$ python3 -q
>>> import numpy as np
>>> from numpy import linalg as LA
>>> np.set_printoptions(suppress=True, linewidth=160)
>>> def tidy(a):
...     return np.round(a, 2) + 0
... 
>>> m1 = np.array([[2, 2, 0, 0], [2, 1, 0, 0], [0, 0, 2, 2], [0, 0, 2, 1]])
>>> m1
array([[2, 2, 0, 0],
       [2, 1, 0, 0],
       [0, 0, 2, 2],
       [0, 0, 2, 1]])
>>> vec = np.array([-1, 2, -2, 1])
>>> target = m1 @ vec
>>> target
array([ 2,  0, -2, -3])
>>> tidy(LA.solve(m1.T, m1[2]))
array([0., 0., 1., 0.])
>>> tidy(LA.solve(m1, target))
array([-1.,  2., -2.,  1.])
>>> tidy(LA.solve(m1, m1[:, 0]))
array([1., 0., 0., 0.])
>>> out = np.array([[-4, -4], [-2, 4], [1, 2], [5, 0]])
>>> np.einsum("ik,kj->ij", m1, out)
array([[-12,   0],
       [-10,  -4],
       [ 12,   4],
       [  7,   4]])
>>> LA.matrix_rank(m1 @ out)
np.int64(2)
>>> np.einsum("ik,kj->ji", m1, out)
array([[-12, -10,  12,   7],
       [  0,  -4,   4,   4]])
>>> np.vstack([m1, out.T]).shape
(6, 4)
>>> np.einsum("ij->j", m1)
array([4, 3, 4, 3])
>>> out.T @ m1.T
array([[-12, -10,  12,   7],
       [  0,  -4,   4,   4]])
>>> np.einsum("ij,ij->i", m1, m1)
array([8, 5, 8, 5])
>>> LA.matrix_rank(np.vstack([m1, out.T]))
np.int64(4)
>>> W0 = np.load("x.npy")
>>> W0
array([[-1,  0,  1],
       [ 2,  3,  4],
       [ 5,  6,  7]])
>>> rng = np.random.default_rng(719105)
>>> lab = rng.permutation(3)
>>> lab
array([0, 1, 2])
>>> out = W0[lab][:, lab]
>>> np.trace(out)
np.int64(9)
>>> np.allclose(W0[:-1].T @ LA.lstsq(W0[:-1].T, W0[-1])[0], W0[-1])
True
>>> np.unique(W0.round(6), axis=0).shape
(3, 3)
>>> tidy(W0 @ LA.pinv(W0) @ W0)
array([[-1.,  0.,  1.],
       [ 2.,  3.,  4.],
       [ 5.,  6.,  7.]])
>>> T = np.stack([W0, -2 * W0, W0[::-1]])
>>> LA.matrix_rank(T.reshape(3, -1))
np.int64(2)
>>> (T @ W0.T).shape
(3, 3, 3)
